$ python -q
>>> import numpy as np
>>> np.set_printoptions(precision=3, suppress=True, linewidth=100, sign=" ")
>>> data = 5 * np.eye(12) + np.ones((12, 12))
>>> data
array([[ 6.,  1.,  1.,  1.,  1.,  1.,  1.,  1.,  1.,  1.,  1.,  1.],
       [ 1.,  6.,  1.,  1.,  1.,  1.,  1.,  1.,  1.,  1.,  1.,  1.],
       [ 1.,  1.,  6.,  1.,  1.,  1.,  1.,  1.,  1.,  1.,  1.,  1.],
       [ 1.,  1.,  1.,  6.,  1.,  1.,  1.,  1.,  1.,  1.,  1.,  1.],
       [ 1.,  1.,  1.,  1.,  6.,  1.,  1.,  1.,  1.,  1.,  1.,  1.],
       [ 1.,  1.,  1.,  1.,  1.,  6.,  1.,  1.,  1.,  1.,  1.,  1.],
       [ 1.,  1.,  1.,  1.,  1.,  1.,  6.,  1.,  1.,  1.,  1.,  1.],
       [ 1.,  1.,  1.,  1.,  1.,  1.,  1.,  6.,  1.,  1.,  1.,  1.],
       [ 1.,  1.,  1.,  1.,  1.,  1.,  1.,  1.,  6.,  1.,  1.,  1.],
       [ 1.,  1.,  1.,  1.,  1.,  1.,  1.,  1.,  1.,  6.,  1.,  1.],
       [ 1.,  1.,  1.,  1.,  1.,  1.,  1.,  1.,  1.,  1.,  6.,  1.],
       [ 1.,  1.,  1.,  1.,  1.,  1.,  1.,  1.,  1.,  1.,  1.,  6.]])
>>> # equal to its transpose
>>> print(np.allclose(data, data.T))
True
>>> np.linalg.matrix_power(data, 4)
array([[ 7533.,  6908.,  6908.,  6908.,  6908.,  6908.,  6908.,  6908.,  6908.,  6908.,  6908.,
         6908.],
       [ 6908.,  7533.,  6908.,  6908.,  6908.,  6908.,  6908.,  6908.,  6908.,  6908.,  6908.,
         6908.],
       [ 6908.,  6908.,  7533.,  6908.,  6908.,  6908.,  6908.,  6908.,  6908.,  6908.,  6908.,
         6908.],
       [ 6908.,  6908.,  6908.,  7533.,  6908.,  6908.,  6908.,  6908.,  6908.,  6908.,  6908.,
         6908.],
       [ 6908.,  6908.,  6908.,  6908.,  7533.,  6908.,  6908.,  6908.,  6908.,  6908.,  6908.,
         6908.],
       [ 6908.,  6908.,  6908.,  6908.,  6908.,  7533.,  6908.,  6908.,  6908.,  6908.,  6908.,
         6908.],
       [ 6908.,  6908.,  6908.,  6908.,  6908.,  6908.,  7533.,  6908.,  6908.,  6908.,  6908.,
         6908.],
       [ 6908.,  6908.,  6908.,  6908.,  6908.,  6908.,  6908.,  7533.,  6908.,  6908.,  6908.,
         6908.],
       [ 6908.,  6908.,  6908.,  6908.,  6908.,  6908.,  6908.,  6908.,  7533.,  6908.,  6908.,
         6908.],
       [ 6908.,  6908.,  6908.,  6908.,  6908.,  6908.,  6908.,  6908.,  6908.,  7533.,  6908.,
         6908.],
       [ 6908.,  6908.,  6908.,  6908.,  6908.,  6908.,  6908.,  6908.,  6908.,  6908.,  7533.,
         6908.],
       [ 6908.,  6908.,  6908.,  6908.,  6908.,  6908.,  6908.,  6908.,  6908.,  6908.,  6908.,
         7533.]])
>>> (data + data.T) / 2
array([[ 6.,  1.,  1.,  1.,  1.,  1.,  1.,  1.,  1.,  1.,  1.,  1.],
       [ 1.,  6.,  1.,  1.,  1.,  1.,  1.,  1.,  1.,  1.,  1.,  1.],
       [ 1.,  1.,  6.,  1.,  1.,  1.,  1.,  1.,  1.,  1.,  1.,  1.],
       [ 1.,  1.,  1.,  6.,  1.,  1.,  1.,  1.,  1.,  1.,  1.,  1.],
       [ 1.,  1.,  1.,  1.,  6.,  1.,  1.,  1.,  1.,  1.,  1.,  1.],
       [ 1.,  1.,  1.,  1.,  1.,  6.,  1.,  1.,  1.,  1.,  1.,  1.],
       [ 1.,  1.,  1.,  1.,  1.,  1.,  6.,  1.,  1.,  1.,  1.,  1.],
       [ 1.,  1.,  1.,  1.,  1.,  1.,  1.,  6.,  1.,  1.,  1.,  1.],
       [ 1.,  1.,  1.,  1.,  1.,  1.,  1.,  1.,  6.,  1.,  1.,  1.],
       [ 1.,  1.,  1.,  1.,  1.,  1.,  1.,  1.,  1.,  6.,  1.,  1.],
       [ 1.,  1.,  1.,  1.,  1.,  1.,  1.,  1.,  1.,  1.,  6.,  1.],
       [ 1.,  1.,  1.,  1.,  1.,  1.,  1.,  1.,  1.,  1.,  1.,  6.]])
>>> np.trace(data)
np.float64(72.0)
>>> np.sort(np.abs(np.linalg.eigvals(data)))
array([  5.,   5.,   5.,   5.,   5.,   5.,   5.,   5.,   5.,   5.,   5.,  17.])
